$ ipython --no-banner

In [1]: import numpy as np

In [2]: from numpy import linalg as LA

In [3]: np.set_printoptions(suppress=True, linewidth=100)

In [4]: u = np.array([1, 3, -2, 1, 2, 0, -1, 1])

In [5]: mat = 2 * np.eye(8) + np.outer(u, u)

In [6]: mat
Out[6]: 
array([[ 3.,  3., -2.,  1.,  2.,  0., -1.,  1.],
       [ 3., 11., -6.,  3.,  6.,  0., -3.,  3.],
       [-2., -6.,  6., -2., -4.,  0.,  2., -2.],
       [ 1.,  3., -2.,  3.,  2.,  0., -1.,  1.],
       [ 2.,  6., -4.,  2.,  6.,  0., -2.,  2.],
       [ 0.,  0.,  0.,  0.,  0.,  2.,  0.,  0.],
       [-1., -3.,  2., -1., -2.,  0.,  3., -1.],
       [ 1.,  3., -2.,  1.,  2.,  0., -1.,  3.]])

In [7]: # 2 blocks once reordered

In [8]: round(float(LA.det(mat)), 2)
Out[8]: 2944.0

In [9]: (mat != 0).astype(int)
Out[9]: 
array([[1, 1, 1, 1, 1, 0, 1, 1],
       [1, 1, 1, 1, 1, 0, 1, 1],
       [1, 1, 1, 1, 1, 0, 1, 1],
       [1, 1, 1, 1, 1, 0, 1, 1],
       [1, 1, 1, 1, 1, 0, 1, 1],
       [0, 0, 0, 0, 0, 1, 0, 0],
       [1, 1, 1, 1, 1, 0, 1, 1],
       [1, 1, 1, 1, 1, 0, 1, 1]])

In [10]: (LA.matrix_power((mat != 0) + (mat.T != 0) + np.eye(8), 8) > 0).astype(int)
Out[10]: 
array([[1, 1, 1, 1, 1, 0, 1, 1],
       [1, 1, 1, 1, 1, 0, 1, 1],
       [1, 1, 1, 1, 1, 0, 1, 1],
       [1, 1, 1, 1, 1, 0, 1, 1],
       [1, 1, 1, 1, 1, 0, 1, 1],
       [0, 0, 0, 0, 0, 1, 0, 0],
       [1, 1, 1, 1, 1, 0, 1, 1],
       [1, 1, 1, 1, 1, 0, 1, 1]])

In [11]: np.round(np.sort(LA.eigvals(mat).real), 2)
Out[11]: array([ 2.,  2.,  2.,  2.,  2.,  2.,  2., 23.])

In [12]: mat @ mat
Out[12]: 
array([[  29.,   75.,  -50.,   25.,   50.,    0.,  -25.,   25.],
       [  75.,  229., -150.,   75.,  150.,    0.,  -75.,   75.],
       [ -50., -150.,  104.,  -50., -100.,    0.,   50.,  -50.],
       [  25.,   75.,  -50.,   29.,   50.,    0.,  -25.,   25.],
       [  50.,  150., -100.,   50.,  104.,    0.,  -50.,   50.],
       [   0.,    0.,    0.,    0.,    0.,    4.,    0.,    0.],
       [ -25.,  -75.,   50.,  -25.,  -50.,    0.,   29.,  -25.],
       [  25.,   75.,  -50.,   25.,   50.,    0.,  -25.,   29.]])

In [13]: U, sig, vt = LA.svd(mat, full_matrices=False)

In [14]: (sig > 1e-8).sum()
Out[14]: np.int64(8)

In [15]: np.round(np.abs(vt[0]), 2)
Out[15]: array([0.22, 0.65, 0.44, 0.22, 0.44, 0.  , 0.22, 0.22])

In [16]: np.round(U.T @ U, 2) + 0
Out[16]: 
array([[1., 0., 0., 0., 0., 0., 0., 0.],
       [0., 1., 0., 0., 0., 0., 0., 0.],
       [0., 0., 1., 0., 0., 0., 0., 0.],
       [0., 0., 0., 1., 0., 0., 0., 0.],
       [0., 0., 0., 0., 1., 0., 0., 0.],
       [0., 0., 0., 0., 0., 1., 0., 0.],
       [0., 0., 0., 0., 0., 0., 1., 0.],
       [0., 0., 0., 0., 0., 0., 0., 1.]])

In [17]: np.abs(U[:, 0]).round(6).argmax()
Out[17]: np.int64(1)

In [18]: np.round(vt @ vt.T, 2) + 0
Out[18]: 
array([[1., 0., 0., 0., 0., 0., 0., 0.],
       [0., 1., 0., 0., 0., 0., 0., 0.],
       [0., 0., 1., 0., 0., 0., 0., 0.],
       [0., 0., 0., 1., 0., 0., 0., 0.],
       [0., 0., 0., 0., 1., 0., 0., 0.],
       [0., 0., 0., 0., 0., 1., 0., 0.],
       [0., 0., 0., 0., 0., 0., 1., 0.],
       [0., 0., 0., 0., 0., 0., 0., 1.]])

In [19]: np.round(sig / sig[0], 2)
Out[19]: array([1.  , 0.09, 0.09, 0.09, 0.09, 0.09, 0.09, 0.09])

In [20]: sig.round(2)
Out[20]: array([23.,  2.,  2.,  2.,  2.,  2.,  2.,  2.])

In [21]: np.diff(mat, axis=0)
Out[21]: 
array([[  0.,   8.,  -4.,   2.,   4.,   0.,  -2.,   2.],
       [ -5., -17.,  12.,  -5., -10.,   0.,   5.,  -5.],
       [  3.,   9.,  -8.,   5.,   6.,   0.,  -3.,   3.],
       [  1.,   3.,  -2.,  -1.,   4.,   0.,  -1.,   1.],
       [ -2.,  -6.,   4.,  -2.,  -6.,   2.,   2.,  -2.],
       [ -1.,  -3.,   2.,  -1.,  -2.,  -2.,   3.,  -1.],
       [  2.,   6.,  -4.,   2.,   4.,   0.,  -4.,   4.]])

In [22]: np.round(mat.mean(axis=0), 2)
Out[22]: array([ 0.88,  2.12, -1.  ,  0.88,  1.5 ,  0.25, -0.38,  0.88])

In [23]: mat - mat[0]
Out[23]: 
array([[ 0.,  0.,  0.,  0.,  0.,  0.,  0.,  0.],
       [ 0.,  8., -4.,  2.,  4.,  0., -2.,  2.],
       [-5., -9.,  8., -3., -6.,  0.,  3., -3.],
       [-2.,  0.,  0.,  2.,  0.,  0.,  0.,  0.],
       [-1.,  3., -2.,  1.,  4.,  0., -1.,  1.],
       [-3., -3.,  2., -1., -2.,  2.,  1., -1.],
       [-4., -6.,  4., -2., -4.,  0.,  4., -2.],
       [-2.,  0.,  0.,  0.,  0.,  0.,  0.,  2.]])

In [24]: mat.sum(axis=1)
Out[24]: array([ 7., 17., -8.,  7., 12.,  2., -3.,  7.])

In [25]: np.abs(mat).max()
Out[25]: np.float64(11.0)

In [26]: np.round(LA.norm(mat, 2) / LA.norm(mat), 2)
Out[26]: np.float64(0.97)

In [27]: np.argsort(-LA.norm(mat, axis=0).round(6), kind="stable")[:3]
Out[27]: array([1, 2, 4])

In [28]: LA.cond(mat) > 100
Out[28]: np.False_

In [29]: LA.matrix_rank(mat, rtol=0.1)
Out[29]: np.int64(1)

In [30]: u = np.array([7, 8, 6, 1, 0, 7, 5, 6])

In [31]: Y = mat + np.outer(u, np.eye(8)[7])

In [32]: LA.matrix_rank(Y - mat)
Out[32]: np.int64(1)

In [33]: LA.matrix_rank(LA.inv(Y) - LA.inv(mat), tol=1e-8)
Out[33]: np.int64(1)

In [34]: J = np.loadtxt("arr.csv", delimiter=",")

In [35]: J
Out[35]: 
array([[ -0.2,   1.6,   0.6,   1.7,  -6. ,   0.9,  -0.6],
       [  1.2,   0.4,   0.1,   0.1,  -9. ,   2.3,   0. ],
       [  0.7,  -0.7,  -0.3,  -0.8,  -1. ,   0.4,   0.8],
       [  0.8,   0.4,   1.6,  -0.6, -17. ,   0.9,   0.3],
       [  0.9,   0.4,   0.4,   1.2, -18. ,   0.6,  -1.4],
       [  0.4,   0.8,   1.5,   0.5,  -8. ,   0.5,  -1.4],
       [  0.4,  -0.2,  -1.8,   1.1,  -1. ,   0.8,   0. ],
       [  0.2,  -0.6,   0.3,   0.3, -12. ,   0.8,  -0.2]])

In [36]: # column 4 dominates

In [37]: x0 = np.array([-2, -2, -1, -2, 2, -2, -1])

In [38]: target = J @ x0

In [39]: c, lr = np.zeros(7), 1 / LA.norm(J, 2) ** 2

In [40]: for i in range(40):
    ...:     c -= lr * J.T @ (J @ c - target)
    ...:     if i % 10 == 0: print(i, round(LA.norm(J @ c - target), 2))
    ...: 
0 8.14
10 7.6
20 7.11
30 6.66

In [41]: c.round(2)
Out[41]: array([-0.2 , -0.5 , -0.09, -0.45,  2.28, -0.64,  0.18])

In [42]: round(LA.cond(J), 2)
Out[42]: np.float64(155.21)

In [43]: u, g = J[1], J[0]

In [44]: u @ u
Out[44]: np.float64(87.91)

In [45]: p = (u @ g) / (u @ u) * u

In [46]: np.round(LA.norm(u + g) ** 2 + LA.norm(u - g) ** 2, 2)
Out[46]: np.float64(261.86)

In [47]: round((g - p) @ u, 2)
Out[47]: np.float64(-0.0)

In [48]: Y = np.c_[J[:, :3] @ np.array([[-2, -1, 1], [0, -1, 0], [2, 2, 0]]), np.array([0, -1, -2, 3, 1, 3, -2, 2])]

In [49]: Y.round(2)
Out[49]: 
array([[ 1.6, -0.2, -0.2,  0. ],
       [-2.2, -1.4,  1.2, -1. ],
       [-2. , -0.6,  0.7, -2. ],
       [ 1.6,  2. ,  0.8,  3. ],
       [-1. , -0.5,  0.9,  1. ],
       [ 2.2,  1.8,  0.4,  3. ],
       [-4.4, -3.8,  0.4, -2. ],
       [ 0.2,  1. ,  0.2,  2. ]])

In [50]: LA.matrix_rank(Y)
Out[50]: np.int64(4)

In [51]: np.round(LA.norm(LA.qr(J)[0].T @ Y, axis=0) ** 2 / ((Y ** 2).sum(axis=0) + 1e-12), 2)
Out[51]: array([1.  , 1.  , 1.  , 0.94])

In [52]: np.round(LA.norm(Y - J @ LA.lstsq(J, Y)[0], axis=0), 2) + 0
Out[52]: array([0.  , 0.  , 0.  , 1.42])

In [53]: t = np.radians(30)

In [54]: R = np.eye(7)

In [55]: R[5, 5] = R[4, 4] = np.cos(t)

In [56]: R[5, 4], R[4, 5] = -np.sin(t), np.sin(t)

In [57]: R.round(2)
Out[57]: 
array([[ 1.  ,  0.  ,  0.  ,  0.  ,  0.  ,  0.  ,  0.  ],
       [ 0.  ,  1.  ,  0.  ,  0.  ,  0.  ,  0.  ,  0.  ],
       [ 0.  ,  0.  ,  1.  ,  0.  ,  0.  ,  0.  ,  0.  ],
       [ 0.  ,  0.  ,  0.  ,  1.  ,  0.  ,  0.  ,  0.  ],
       [ 0.  ,  0.  ,  0.  ,  0.  ,  0.87,  0.5 ,  0.  ],
       [ 0.  ,  0.  ,  0.  ,  0.  , -0.5 ,  0.87,  0.  ],
       [ 0.  ,  0.  ,  0.  ,  0.  ,  0.  ,  0.  ,  1.  ]])

In [58]: Y = J @ R.T

In [59]: np.round(np.abs(Y - J).max(axis=0), 2)
Out[59]: array([0.  , 0.  , 0.  , 0.  , 2.73, 8.92, 0.  ])

In [60]: Y = np.array([[-3]])

In [61]: cent = np.array([[0]])

In [62]: A = np.block([[Y, np.array([[-1]])], [np.zeros((1, 1)), cent]])

In [63]: A
Out[63]: 
array([[-3., -1.],
       [ 0.,  0.]])

In [64]: np.unique(A.round(6), axis=0).shape
Out[64]: (2, 2)

In [65]: np.allclose(A[:-1].T @ LA.lstsq(A[:-1].T, A[-1])[0], A[-1])
Out[65]: True

In [66]: np.argsort(-LA.norm(A, axis=0).round(6), kind="stable")[:3]
Out[66]: array([0, 1])

In [67]: LA.matrix_rank(A, rtol=0.1)
Out[67]: np.int64(1)

In [68]: [round(float(x), 2) for x in LA.svd(A, compute_uv=False)[:3]]
Out[68]: [3.16, 0.0]

In [69]: LA.cond(A) > 100
Out[69]: np.True_
